% python3 -q
>>> import numpy as np
>>> import numpy.linalg as la
>>> np.set_printoptions(precision=3, suppress=True, linewidth=200)
>>> W0 = np.load("w.npy")
>>> print(W0)
[[-0.2  0.8 -0.2  0.7]
 [-1.1  0.2  0.1  0.6]
 [ 1.3 -0.5  0.6  0. ]
 [ 0.4 -0.2  0.3  1.1]]
>>> left, sig, VT = la.svd(W0, full_matrices=False)
>>> print(sig / sig[0])
[1.    0.725 0.37  0.128]
>>> print(sig)
[1.987 1.441 0.736 0.254]
>>> print(np.cumsum(sig ** 2) / np.sum(sig ** 2))
[0.595 0.909 0.99  1.   ]
>>> print((sig > 1e-8).sum())
4
>>> M2 = W0 / la.norm(W0, axis=1, keepdims=True)
>>> G = M2 @ M2.T
>>> print(G)
[[ 1.     0.557 -0.468  0.349]
 [ 0.557  1.    -0.762  0.135]
 [-0.468 -0.762  1.     0.431]
 [ 0.349  0.135  0.431  1.   ]]
>>> print(round(float(np.degrees(np.arccos(np.clip(G[1, 3], -1, 1)))), 3))
82.258
>>> print((G - 2 * np.eye(4)).round(6).argmax(axis=1))
[1 0 3 2]
>>> print(G[1])
[ 0.557  1.    -0.762  0.135]
>>> print(np.argwhere(np.triu(np.abs(G) > 0.95, 1)))
[]
>>> M2 = la.invert(W0)
Traceback (most recent call last):
  File "<python-input-17>", line 1, in <module>
    M2 = la.invert(W0)
         ^^^^^^^^^
AttributeError: module 'numpy.linalg' has no attribute 'invert'
>>> M2 = la.inv(W0)
>>> print(round(float(la.det(W0) * la.det(M2)), 3))
1.0
>>> print(np.round(W0 @ M2, 3) + 0)
[[1. 0. 0. 0.]
 [0. 1. 0. 0.]
 [0. 0. 1. 0.]
 [0. 0. 0. 1.]]
>>> E = np.load("arr.npy")
>>> print(E)
[[-1.2   -1.    -1.7    1.6  ]
 [-1.059 -1.204 -1.948  1.946]
 [-1.4   -1.1   -1.6   -0.3  ]]
>>> M2 = np.array([[2, 0], [1, 1], [0, 2], [2, 2]])
>>> M2 @ E
Traceback (most recent call last):
  File "<python-input-24>", line 1, in <module>
    M2 @ E
    ~~~^~~
ValueError: matmul: Input operand 1 has a mismatch in its core dimension 0, with gufunc signature (n?,k),(k,m?)->(n?,m?) (size 3 is different from 2)
>>> print(la.matrix_rank(np.vstack([E, M2.T])))
4
>>> rng = np.random.default_rng(6)
>>> feats = np.triu(rng.random((4, 4)) < 0.6, 1).astype(int)
>>> feats = feats + feats.T
>>> print(feats)
[[0 1 1 1]
 [1 0 0 1]
 [1 0 0 0]
 [1 1 0 0]]
>>> E.reshape(3, 5)
Traceback (most recent call last):
  File "<python-input-30>", line 1, in <module>
    E.reshape(3, 5)
    ~~~~~~~~~^^^^^^
ValueError: cannot reshape array of size 12 into shape (3,5)
>>> print(E.ravel(order="F"))
[-1.2   -1.059 -1.4   -1.    -1.204 -1.1   -1.7   -1.948 -1.6    1.6    1.946 -0.3  ]
>>> T = E.reshape(3, 2, -1)
>>> print(T.shape)
(3, 2, 2)
>>> print(np.einsum("ihd,ihd->ih", T, T))
[[2.44  5.45 ]
 [2.571 7.582]
 [3.17  2.65 ]]
>>> print(round(float(la.norm(feats, 1)), 3), round(float(la.norm(feats, np.inf)), 3))
3.0 3.0
>>> print(np.round(la.norm(feats) ** 2 / la.norm(feats, 2) ** 2, 3))
1.699
>>> arr = np.loadtxt("mat.csv", delimiter=",")
>>> print(arr)
[[0. 2. 0. 0.]
 [0. 0. 3. 2.]
 [3. 0. 0. 0.]]
>>> W = np.array([[2, 5, 1, 1], [5, 0, 3, 3], [0, 0, 2, 3], [3, 3, 5, 1]])
>>> beta = np.array([1, 0, -2, 3])
>>> H = np.maximum(arr @ W + beta, 0)
>>> print((H > 0).astype(int))
[[1 0 1 1]
 [1 1 1 1]
 [1 1 1 1]]
>>> print(la.matrix_rank(H))
3
>>> print(H)
[[11.  0.  4.  9.]
 [ 7.  6. 14. 14.]
 [ 7. 15.  1.  6.]]
>>> C = np.array([[0, 7, 1], [9, 5, 5], [4, 7, 9], [0, 2, 0]])
>>> print(H @ C)
[[ 16. 123.  47.]
 [110. 205. 163.]
 [139. 143.  91.]]
>>> print((H @ C).round(6).argmax(axis=1))
[1 1 1]
